$ python -q
>>> import numpy as np
>>> import numpy.linalg as la
>>> np.set_printoptions(precision=3, suppress=True, linewidth=100, floatmode="fixed")
>>> data = np.load("out10.npy")
>>> data
array([[-4.000,  3.000,  1.000, -1.000],
       [-6.000,  5.000,  2.000, -2.000],
       [-6.000,  6.000,  1.000, -2.000],
       [-6.000,  6.000,  0.000, -1.000]])
>>> (data + data.T) / 2
array([[-4.000, -1.500, -2.500, -3.500],
       [-1.500,  5.000,  4.000,  2.000],
       [-2.500,  4.000,  1.000, -1.000],
       [-3.500,  2.000, -1.000, -1.000]])
>>> np.trace(data)
np.float64(1.0)
>>> np.sort(np.abs(la.eigvals(data)))
array([1.000, 1.000, 1.000, 2.000])
>>> data @ data
array([[-2.000,  3.000,  3.000, -3.000],
       [-6.000,  7.000,  6.000, -6.000],
       [-6.000,  6.000,  7.000, -6.000],
       [-6.000,  6.000,  6.000, -5.000]])
>>> la.matrix_power(data, 2)
array([[-2.000,  3.000,  3.000, -3.000],
       [-6.000,  7.000,  6.000, -6.000],
       [-6.000,  6.000,  7.000, -6.000],
       [-6.000,  6.000,  6.000, -5.000]])
>>> m1 = np.loadtxt("test3.csv", delimiter=",")
>>> m1
array([[ 1.000, -1.000, -2.000, -1.000, -2.000, -2.000,  0.000,  0.000, -3.000],
       [-1.000, -2.000, -1.000,  3.000,  0.000,  1.000,  1.000, -1.000, -4.000],
       [ 4.000, -3.000, -1.000,  3.000, -1.000,  0.000, -1.000,  0.000, -3.000],
       [ 0.000,  0.000,  0.000,  0.000,  0.000,  0.000,  0.000,  0.000,  0.000],
       [ 0.000,  0.000,  0.000,  1.000,  4.000,  3.000,  0.000,  1.000,  0.000],
       [ 1.000,  1.000,  1.000,  2.000,  0.000,  2.000, -2.000,  0.000,  1.000],
       [ 2.000,  2.000,  0.000,  2.000,  3.000,  1.000,  2.000,  1.000, -3.000],
       [ 2.000,  1.000,  1.000,  2.000, -1.000,  0.000,  1.000, -2.000, -2.000],
       [ 0.000,  0.000,  0.000,  1.000,  4.000,  3.000,  0.000,  1.000,  0.000],
       [ 3.000, -2.000, -2.000,  2.000, -2.000,  2.000,  1.000,  0.000, -1.000],
       [ 0.000,  1.000, -1.000, -1.000,  2.000, -3.000,  3.000,  0.000, -6.000],
       [ 2.000, -1.000, -2.000,  0.000, -1.000,  0.000,  1.000,  1.000, -1.000],
       [ 6.000, -2.000,  0.000,  5.000, -2.000,  0.000,  0.000, -2.000, -5.000],
       [ 3.000, -2.000, -2.000,  2.000, -2.000,  2.000,  1.000,  0.000, -1.000],
       [ 1.000, -1.000,  1.000,  1.000,  1.000, -2.000, -2.000,  0.000, -2.000],
       [ 5.000, -1.000,  0.000,  3.000, -1.000, -2.000,  0.000, -1.000, -5.000],
       [ 2.000,  2.000,  0.000, -2.000,  1.000, -2.000,  2.000,  0.000, -2.000],
       [ 2.000, -1.000, -2.000,  0.000, -1.000,  0.000,  1.000,  1.000, -1.000],
       [ 2.000,  2.000,  0.000, -2.000,  1.000, -2.000,  2.000,  0.000, -2.000]])
>>> m1.mean(axis=0)
array([ 1.842, -0.368, -0.526,  1.105,  0.158,  0.053,  0.526, -0.053, -2.105])
>>> print(np.unravel_index(np.abs(m1).argmax(), m1.shape))
(np.int64(10), np.int64(8))
>>> m1.sum(axis=0)
array([ 35.000,  -7.000, -10.000,  21.000,   3.000,   1.000,  10.000,  -1.000, -40.000])
>>> round(float(la.norm(m1)), 3)
24.698
>>> print(np.count_nonzero(m1))
125
>>> r0 = np.array([-6, 1])
>>> np.polyval(r0, m1[7])
array([-11.000,  -5.000,  -5.000, -11.000,   7.000,   1.000,  -5.000,  13.000,  13.000])
>>> np.convolve(m1[7], r0)
array([-12.000,  -4.000,  -5.000, -11.000,   8.000,  -1.000,  -6.000,  13.000,  10.000,  -2.000])
>>> x = np.array([-1, -3, 4, -1, -5, 4, 2, 0, -3])
>>> np.einsum("ij,j->i", m1, x)
array([ 6.000, 18.000, 10.000,  0.000, -9.000, -1.000, -8.000, 10.000, -9.000, 16.000, -4.000,
        3.000, 20.000, 16.000, -6.000,  7.000, -9.000,  3.000, -9.000])
>>> print(m1 @ (2 * x))
[ 12.000  36.000  20.000   0.000 -18.000  -2.000 -16.000  20.000 -18.000  32.000  -8.000   6.000
  40.000  32.000 -12.000  14.000 -18.000   6.000 -18.000]
>>> (m1 * x).sum(axis=1)
array([ 6.000, 18.000, 10.000,  0.000, -9.000, -1.000, -8.000, 10.000, -9.000, 16.000, -4.000,
        3.000, 20.000, 16.000, -6.000,  7.000, -9.000,  3.000, -9.000])
>>> (m1 @ x).argmax()
np.int64(12)
>>> m1 @ x
array([ 6.000, 18.000, 10.000,  0.000, -9.000, -1.000, -8.000, 10.000, -9.000, 16.000, -4.000,
        3.000, 20.000, 16.000, -6.000,  7.000, -9.000,  3.000, -9.000])
>>> print(m1 @ np.eye(9)[2])
[-2.000 -1.000 -1.000  0.000  0.000  1.000  0.000  1.000  0.000 -2.000 -1.000 -2.000  0.000 -2.000
  1.000  0.000  0.000 -2.000  0.000]
>>> feats = np.load("layer3.npy")
>>> feats
array([[ 1,  0, -2, -1,  0, -1, -2,  1, -1, -1],
       [ 0, -1,  0,  1,  0,  0, -1,  2, -2,  2],
       [ 0,  0, -2,  1,  0,  0, -1, -2,  0, -1],
       [ 0,  0,  0,  2, -1,  2, -1, -2,  1,  2],
       [ 0,  0,  0,  0, -2,  1,  0,  0, -1, -2],
       [ 0,  0,  0,  0,  0, -2,  0, -1, -2, -2],
       [ 0,  0,  0,  0,  0,  0, -2, -1,  0, -1],
       [ 0,  0,  0,  0,  0,  0,  0,  0, -1, -1],
       [ 0,  0,  0,  0,  0,  0,  0,  0,  0, -2],
       [ 0,  0,  0,  0,  0,  0,  0,  0,  0,  0]])
>>> Uu, sig, Vt = la.svd(feats)
>>> vecs = Vt[:(sig > 1e-8).sum()]
>>> rng = np.random.default_rng(900926)
>>> x = feats[6] + 2 * feats[3] + rng.integers(2) * np.eye(10)[1]
>>> x
array([ 0.000,  0.000,  0.000,  4.000, -2.000,  4.000, -4.000, -5.000,  2.000,  3.000])
>>> round(float(la.norm(x - vecs.T @ vecs @ x)), 3)
0.0
>>> x = np.array([0, 2, 0, 0, 1, 0, 2, 0, 1, 0])
>>> print(la.norm(feats @ x) <= la.norm(feats, 2) * la.norm(x) + 1e-9)
True
>>> feats @ np.eye(10)[3]
array([-1.000,  1.000,  1.000,  2.000,  0.000,  0.000,  0.000,  0.000,  0.000,  0.000])
>>> feats @ np.ones(10)
array([-6.000,  1.000, -5.000,  3.000, -4.000, -7.000, -4.000, -2.000, -2.000,  0.000])
>>> W0 = np.loadtxt("w.csv", delimiter=",")
>>> W0
array([[ 2.322, -0.631,  1.081,  0.100, -0.088, -1.076,  0.973, -0.088, -0.670],
       [-3.583,  0.622, -0.406, -0.439, -0.520,  3.991, -0.931, -1.024,  0.291],
       [-2.545, -0.209, -1.015,  0.220,  0.296,  1.498, -2.549,  1.549,  1.956],
       [-2.760,  0.315,  0.696, -1.008, -1.754,  4.242,  0.507, -2.652, -0.999],
       [ 1.860,  0.864, -0.247, -0.174,  0.692, -2.097,  1.895, -0.675, -1.692],
       [-3.397, -1.842, -0.508,  1.258, -0.104,  1.270, -6.251,  4.599,  5.817],
       [ 1.389, -1.670,  0.340,  0.579,  0.056, -1.366, -1.963,  2.481,  1.954],
       [-1.830, -1.628, -0.585,  1.514,  1.592, -1.146, -6.986,  6.259,  5.918],
       [ 2.703,  0.835,  0.557, -0.467, -0.207, -0.640,  4.554, -3.105, -3.701],
       [-4.804, -1.242, -1.766,  1.409, -0.261,  1.307, -5.737,  4.222,  5.987],
       [ 2.089,  1.518,  0.032, -0.516,  0.622, -1.244,  4.059, -2.599, -3.637],
       [-2.781,  0.423, -2.663,  1.101,  0.533, -1.103, -1.932,  2.321,  2.877],
       [-1.552, -0.549, -0.300,  0.408,  0.597,  0.697, -2.941,  2.145,  2.215],
       [-0.236, -0.313,  0.333, -0.646, -1.552,  0.909,  0.908, -1.519, -0.802],
       [-1.957, -1.989,  0.217,  0.900, -0.440,  1.748, -4.337,  3.119,  4.021],
       [-0.688,  1.329, -0.930, -0.125,  0.503, -0.214,  1.344, -1.016, -1.084],
       [ 0.333,  0.600,  0.831, -0.266,  0.319,  0.430,  0.761, -0.847, -1.261],
       [ 3.580, -1.188,  1.837,  0.010, -0.045, -2.595,  0.062,  0.985, -0.340],
       [-1.401,  0.013, -0.613,  0.258,  0.232, -0.100, -1.772,  1.237,  1.630],
       [-3.636, -1.684, -1.005,  1.153, -0.462,  2.213, -5.145,  3.596,  5.205],
       [ 0.481, -1.579,  0.076,  0.691, -0.261, -1.444, -2.342,  2.690,  2.469],
       [ 0.055, -1.231,  1.608, -0.174,  1.185,  0.898, -4.134,  2.837,  1.670],
       [-3.456, -0.484, -0.095, -0.124, -1.136,  3.446, -2.190, -0.027,  1.743],
       [ 0.413,  0.279,  0.525, -0.256,  0.220,  1.305,  1.190, -1.225, -1.402]])
>>> hat = W0 @ la.solve(W0.T @ W0, W0.T)
>>> print(hat @ W0[:, 2])
[ 1.081 -0.406 -1.015  0.696 -0.247 -0.508  0.340 -0.585  0.557 -1.766  0.032 -2.663 -0.300  0.333
  0.217 -0.930  0.831  1.837 -0.613 -1.005  0.076  1.608 -0.095  0.525]
>>> np.allclose(hat @ hat, hat)
True
